>>> import numpy as np
>>> np.set_printoptions(precision=1, suppress=True, linewidth=160)
>>> def rnd(a):
...     return np.round(a, 1) + 0
... 
>>> W0 = np.load("out3.npy")
>>> W0
array([[ -0.9,  -7.3,  -5. ,  -9.5,  -5.8,  -2.8,  -4.3, -12. ,  -5.7],
       [ -1.7,  -8.1,  -7.2,  -8.9,  -6.3,  -2.6,  -4.7, -15. ,  -6.2],
       [ -0.7,  -7.1,  -5.2,  -8.9,  -6.5,  -2.6,  -4. , -12.3,  -5.9],
       [  2.9,   1. ,   4.9,  -2.7,  -1.5,  -1.1,   2.1,   5.7,  -1.8],
       [ -2.6,  -1.2,  -5.4,   3. ,   1.7,   0.9,  -1.9,  -6.1,   1.7],
       [ -0.6,  -3.5,  -2. ,  -5.9,  -3.8,  -2. ,  -2.3,  -6.1,  -4.1],
       [  2.8,  -3.2,   2.3,  -9.1,  -5.8,  -2.7,   0.3,   0.3,  -6.2],
       [  2. ,   2.2,   3.6,  -0.2,   0.1,   0.3,   2.7,   6.1,   0.2],
       [  0. ,  -5.8,  -3.2,  -9.3,  -6. ,  -2.8,  -2.2,  -9. ,  -5.5]])
>>> Uu, sigma, VT = np.linalg.svd(W0)
>>> rnd(sigma)
array([43.3, 17.8,  1.4,  0.9,  0.8,  0.7,  0.5,  0.2,  0.2])
>>> A2 = Uu[:, :2] @ np.diag(sigma[:2]) @ VT[:2]
>>> np.linalg.matrix_rank(A2)
np.int64(2)
>>> rnd(np.linalg.norm(W0 - A2) / np.linalg.norm(W0))
np.float64(0.0)
>>> rng = np.random.default_rng(539)
>>> A2 = W0 + rng.integers(-2, 3, (9, 2)) @ rng.integers(-2, 3, (2, 9))
>>> rnd(A2)
array([[  4.1,  -6.3,  -5. , -12.5,  -8.8,   1.2,  -6.3, -17. ,  -2.7],
       [ -2.7,  -9.1,  -7.2,  -9.9,  -5.3,  -4.6,  -2.7, -14. ,  -7.2],
       [ -3.7,  -8.1,  -5.2,  -7.9,  -4.5,  -5.6,  -2. ,  -9.3,  -7.9],
       [  6.9,   3. ,   4.9,  -2.7,  -4.5,   3.9,  -1.9,   1.7,   1.2],
       [ -6.6,  -1.2,  -5.4,   7. ,   3.7,  -1.1,  -1.9,  -2.1,  -0.3],
       [  1.4,  -1.5,  -2. ,  -3.9,  -5.8,   2. ,  -6.3,  -8.1,  -2.1],
       [ -2.2,  -4.2,   2.3,  -6.1,  -2.8,  -6.7,   2.3,   5.3,  -9.2],
       [  6. ,   2.2,   3.6,  -4.2,  -1.9,   2.3,   2.7,   2.1,   2.2],
       [ -3. ,  -4.8,  -3.2,  -4.3,  -5. ,  -2.8,  -4.2,  -6. ,  -6.5]])
>>> rnd(A2 - W0)
array([[ 5.,  1.,  0., -3., -3.,  4., -2., -5.,  3.],
       [-1., -1.,  0., -1.,  1., -2.,  2.,  1., -1.],
       [-3., -1.,  0.,  1.,  2., -3.,  2.,  3., -2.],
       [ 4.,  2.,  0.,  0., -3.,  5., -4., -4.,  3.],
       [-4.,  0.,  0.,  4.,  2., -2.,  0.,  4., -2.],
       [ 2.,  2.,  0.,  2., -2.,  4., -4., -2.,  2.],
       [-5., -1.,  0.,  3.,  3., -4.,  2.,  5., -3.],
       [ 4.,  0.,  0., -4., -2.,  2.,  0., -4.,  2.],
       [-3.,  1.,  0.,  5.,  1.,  0., -2.,  3., -1.]])
>>> np.linalg.matrix_rank(A2 - W0, tol=1e-8)
np.int64(2)
